% python3 -q
>>> import numpy as np
>>> import numpy.linalg as la
>>> np.set_printoptions(precision=2, suppress=True, linewidth=140)
>>> def rnd(a):
...     return np.round(a, 2) + 0
... 
>>> arr = np.array([[-1.3, 0.9, 1.9],
...     [0.5, -2.0, 0.9],
...     [-1.1, 0.2, 1.0],
...     [0.4, -2.4, -0.1],
...     [0.6, 0.4, -0.5]])
>>> arr
array([[-1.3,  0.9,  1.9],
       [ 0.5, -2. ,  0.9],
       [-1.1,  0.2,  1. ],
       [ 0.4, -2.4, -0.1],
       [ 0.6,  0.4, -0.5]])
>>> vec = np.array([1, -2, 2])
>>> target = arr @ vec
>>> rnd(la.solve(arr.T @ arr, arr.T @ target))
array([ 1., -2.,  2.])
>>> rnd(target)
array([ 0.7,  6.3,  0.5,  5. , -1.2])
>>> rng = np.random.default_rng(809737)
>>> target = target + 0.3 * rng.normal(size=5)
>>> rnd(target)
array([ 1.08,  6.35,  0.99,  4.98, -1.35])
>>> coef, *_ = la.lstsq(arr, target)
>>> rnd(coef)
array([ 0.7 , -2.06,  2.06])
>>> coef.round()
array([ 1., -2.,  2.])
>>> [round(float(la.norm(la.solve(arr.T @ arr + lam * np.eye(3), arr.T @ target))), 2) for lam in (0, 1, 10, 100)]
[2.99, 2.49, 1.3, 0.23]
>>> rnd(la.norm(target - arr @ coef))
np.float64(0.16)
>>> Y = np.c_[arr[:, :2] @ np.array([[1, 3], [-2, 1]]), np.array([0, -3, -1, 1, -3])]
>>> rnd(Y)
array([[-3.1, -3. ,  0. ],
       [ 4.5, -0.5, -3. ],
       [-1.5, -3.1, -1. ],
       [ 5.2, -1.2,  1. ],
       [-0.2,  2.2, -3. ]])
>>> la.matrix_rank(np.c_[arr, Y])
np.int64(4)
>>> rnd(la.norm(Y - arr @ la.lstsq(arr, Y)[0], axis=0))
array([0.  , 0.  , 3.06])
>>> rnd(la.lstsq(arr, Y[:, 0])[0])
array([ 1., -2.,  0.])
>>> u = np.array([2, 2, -1, 0, 1, -1, 0]) + 0.5
>>> K = np.outer(u, u) / (u @ u)
>>> rnd(K)
array([[ 0.4 ,  0.4 , -0.08,  0.08,  0.24, -0.08,  0.08],
       [ 0.4 ,  0.4 , -0.08,  0.08,  0.24, -0.08,  0.08],
       [-0.08, -0.08,  0.02, -0.02, -0.05,  0.02, -0.02],
       [ 0.08,  0.08, -0.02,  0.02,  0.05, -0.02,  0.02],
       [ 0.24,  0.24, -0.05,  0.05,  0.14, -0.05,  0.05],
       [-0.08, -0.08,  0.02, -0.02, -0.05,  0.02, -0.02],
       [ 0.08,  0.08, -0.02,  0.02,  0.05, -0.02,  0.02]])
>>> # looks like rank 1
>>> vec = np.array([3, 1, 1, 0, 0, 3, 3])
>>> rnd((vec - K @ vec) @ (K @ vec))
np.float64(0.0)
>>> rnd(la.eigvalsh(2 * K - np.eye(7)))
array([-1., -1., -1., -1., -1., -1.,  1.])
>>> rnd(np.trace(K))
np.float64(1.0)
>>> rnd(K @ vec)
array([ 1.51,  1.51, -0.3 ,  0.3 ,  0.9 , -0.3 ,  0.3 ])
>>> rnd(np.eye(7) - K)
array([[ 0.6 , -0.4 ,  0.08, -0.08, -0.24,  0.08, -0.08],
       [-0.4 ,  0.6 ,  0.08, -0.08, -0.24,  0.08, -0.08],
       [ 0.08,  0.08,  0.98,  0.02,  0.05, -0.02,  0.02],
       [-0.08, -0.08,  0.02,  0.98, -0.05,  0.02, -0.02],
       [-0.24, -0.24,  0.05, -0.05,  0.86,  0.05, -0.05],
       [ 0.08,  0.08, -0.02,  0.02,  0.05,  0.98,  0.02],
       [-0.08, -0.08,  0.02, -0.02, -0.05,  0.02,  0.98]])
>>> data = np.loadtxt("sample14.csv", delimiter=",")
>>> data
array([[ 1. , -4.5,  0.3,  2.6,  0.2, -1.4, -0.9,  0. ],
       [ 2.4,  1. ,  0.7, -1.3,  1.7,  1.9,  1. , -0.2],
       [-1. , -1. ,  1.1,  0. , -1. ,  1.6,  0.7,  1. ],
       [ 0.2, -1. ,  0.4,  1. ,  1. , -0.4,  1.5,  0. ],
       [ 0. , -1.5,  1.6, -0.1, -0.3, -0.6,  0.7,  0.9],
       [ 0.7, -3.5,  0.8,  0.2,  2.4, -1.1, -1.4,  1.4],
       [ 0.8, -1.5, -0.4, -1.4, -1.1, -1.6, -0.3, -0.9],
       [ 0.4,  0. , -0.9, -0.8,  0.9, -0.9, -1. , -0.6],
       [-1. ,  1.5, -0.5,  1.3, -1.1, -0.1,  0.1,  0.7]])
>>> theta = np.radians(71)
>>> R = np.eye(8)
>>> R[5, 5] = R[1, 1] = np.cos(theta)
>>> R[5, 1], R[1, 5] = -np.sin(theta), np.sin(theta)
>>> rnd(R)
array([[ 1.  ,  0.  ,  0.  ,  0.  ,  0.  ,  0.  ,  0.  ,  0.  ],
       [ 0.  ,  0.33,  0.  ,  0.  ,  0.  ,  0.95,  0.  ,  0.  ],
       [ 0.  ,  0.  ,  1.  ,  0.  ,  0.  ,  0.  ,  0.  ,  0.  ],
       [ 0.  ,  0.  ,  0.  ,  1.  ,  0.  ,  0.  ,  0.  ,  0.  ],
       [ 0.  ,  0.  ,  0.  ,  0.  ,  1.  ,  0.  ,  0.  ,  0.  ],
       [ 0.  , -0.95,  0.  ,  0.  ,  0.  ,  0.33,  0.  ,  0.  ],
       [ 0.  ,  0.  ,  0.  ,  0.  ,  0.  ,  0.  ,  1.  ,  0.  ],
       [ 0.  ,  0.  ,  0.  ,  0.  ,  0.  ,  0.  ,  0.  ,  1.  ]])
>>> Y = data @ R.T
>>> np.allclose(la.norm(data, axis=1), la.norm(Y, axis=1))
True
>>> rnd(np.abs(Y - data).max(axis=0))
array([0.  , 2.19, 0.  , 0.  , 0.  , 5.2 , 0.  , 0.  ])
>>> rnd(la.svd(data, compute_uv=False)), rnd(la.svd(Y, compute_uv=False))
(array([7.51, 4.6 , 4.05, 2.94, 2.46, 1.78, 1.12, 0.5 ]), array([7.51, 4.6 , 4.05, 2.94, 2.46, 1.78, 1.12, 0.5 ]))
>>> hat = data @ la.solve(data.T @ data, data.T)
>>> rnd(np.diag(hat))
array([0.98, 0.99, 0.93, 1.  , 0.89, 0.94, 0.97, 0.34, 0.96])
>>> rnd(hat @ data[:, 5])
array([-1.4,  1.9,  1.6, -0.4, -0.6, -1.1, -1.6, -0.9, -0.1])
>>> np.allclose(hat @ hat, hat)
True
>>> Y = data + rng.integers(-2, 3, (9, 7)) @ rng.integers(-2, 3, (7, 8))
>>> rnd(Y)
array([[  3. ,   1.5,  -3.7,   3.6,  -1.8,   7.6,  -2.9,  -9. ],
       [  2.4,   8. ,   3.7,  -2.3,   5.7,   5.9,   5. ,   3.8],
       [  3. ,  -7. ,   0.1,  -2. ,  -2. ,  -8.4,  11.7,  10. ],
       [  0.2,  -7. ,  -4.6,  -3. ,  -1. , -11.4,   4.5,   8. ],
       [ -2. ,   2.5,   3.6,   3.9,   1.7,   1.4,  -6.3,   2.9],
       [  0.7,  -2.5,   0.8,   4.2,  -2.6,  -0.1,  -0.4,   3.4],
       [ -3.2,  -2.5,  -7.4,  -0.4,  -3.1,  -7.6,   7.7,   7.1],
       [ -9.6,  -4. ,   1.1,  -2.8,   1.9,  -3.9,  -5. ,   1.4],
       [  1. ,   3.5,  -3.5,   0.3,  -5.1,   5.9,   0.1,  -7.3]])
>>> rnd(la.svd(Y - data, compute_uv=False))
array([31.64, 16.44, 13.06, 10.47,  7.82,  5.81,  3.19,  0.  ])
>>> rnd(Y - data)
array([[  2.,   6.,  -4.,   1.,  -2.,   9.,  -2.,  -9.],
       [  0.,   7.,   3.,  -1.,   4.,   4.,   4.,   4.],
       [  4.,  -6.,  -1.,  -2.,  -1., -10.,  11.,   9.],
       [  0.,  -6.,  -5.,  -4.,  -2., -11.,   3.,   8.],
       [ -2.,   4.,   2.,   4.,   2.,   2.,  -7.,   2.],
       [  0.,   1.,   0.,   4.,  -5.,   1.,   1.,   2.],
       [ -4.,  -1.,  -7.,   1.,  -2.,  -6.,   8.,   8.],
       [-10.,  -4.,   2.,  -2.,   1.,  -3.,  -4.,   2.],
       [  2.,   2.,  -3.,  -1.,  -4.,   6.,   0.,  -8.]])
